$ ipython --no-banner

In [1]: import numpy as np

In [2]: np.set_printoptions(suppress=True, linewidth=100)

In [3]: tidy = lambda a: np.round(a, 3) + 0

In [4]: M = np.load("m.npy")

In [5]: print(M)
[[ 1  2  0 -1 -1]
 [ 2  1  2  0 -1]
 [ 0  2  1  2  0]
 [-1  0  2  1  2]
 [-1 -1  0  2  1]]

In [6]: P = np.triu(np.array([[2, 0, 2, 0, 1],
   ...:     [3, 3, 3, 1, 2],
   ...:     [0, 1, 0, 3, 2],
   ...:     [2, 3, 3, 0, 2],
   ...:     [3, 3, 3, 2, 3]]), 1) + np.eye(5)

In [7]: Y = P @ M @ np.linalg.inv(P)

In [8]: print(tidy(np.poly(Y)))
[ 1. -5. -9. 39. 53. -7.]

In [9]: K = np.loadtxt("data.csv", delimiter=",")

In [10]: print(K)
[[3. 9. 6.]
 [6. 3. 9.]
 [9. 6. 3.]]

In [11]: Y = np.array([[-2, 2, 0], [-1, 1, 1], [1, 1, 2]])

In [12]: print(np.vstack([K, Y.T]).shape)
(6, 3)

In [13]: print(np.einsum("ik,kj->ji", K, Y))
[[ -9.  -6. -21.]
 [ 21.  24.  27.]
 [ 21.  21.  12.]]

In [14]: print(np.linalg.matrix_rank(np.vstack([K, Y.T])))
3

In [15]: print(Y.T @ K.T)
[[ -9.  -6. -21.]
 [ 21.  24.  27.]
 [ 21.  21.  12.]]

In [16]: print(np.einsum("ij,ij->i", K, K))
[126. 126. 126.]

In [17]: m1 = np.array([[1.0, 0.0, 0.0, 0.0, 0.0, 0.0, 0.0],
    ...:     [0.0, 1.0, 0.0, 0.0, 1.0, 2.0, -2.0],
    ...:     [0.0, 1.0, 2.0, 0.0, 1.0, -1.0, 1.0],
    ...:     [0.0, -1.0, -2.0, -2.0, 0.0, 0.0, -1.0],
    ...:     [0.0, 2.0, 2.0, -1.0, -1.0, -2.0, -2.0],
    ...:     [0.0, 0.0, -2.0, 0.0, 2.0, 2.0, 1.0],
    ...:     [0.0, 2.0, -2.0, 2.0, 2.0, 1.0, 1.0]])

In [18]: print(tidy(np.linalg.norm(m1, 1)), tidy(np.linalg.norm(m1, np.inf)))
10.0 10.0

In [19]: print(tidy(np.linalg.norm(m1) ** 2 / np.linalg.norm(m1, 2) ** 2))
2.022

In [20]: print(tidy(np.linalg.norm(m1[6], 1)), tidy(np.linalg.norm(m1[6], np.inf)))
10.0 2.0

In [21]: print(tidy(np.linalg.norm(m1[6] - m1[1])))
4.472
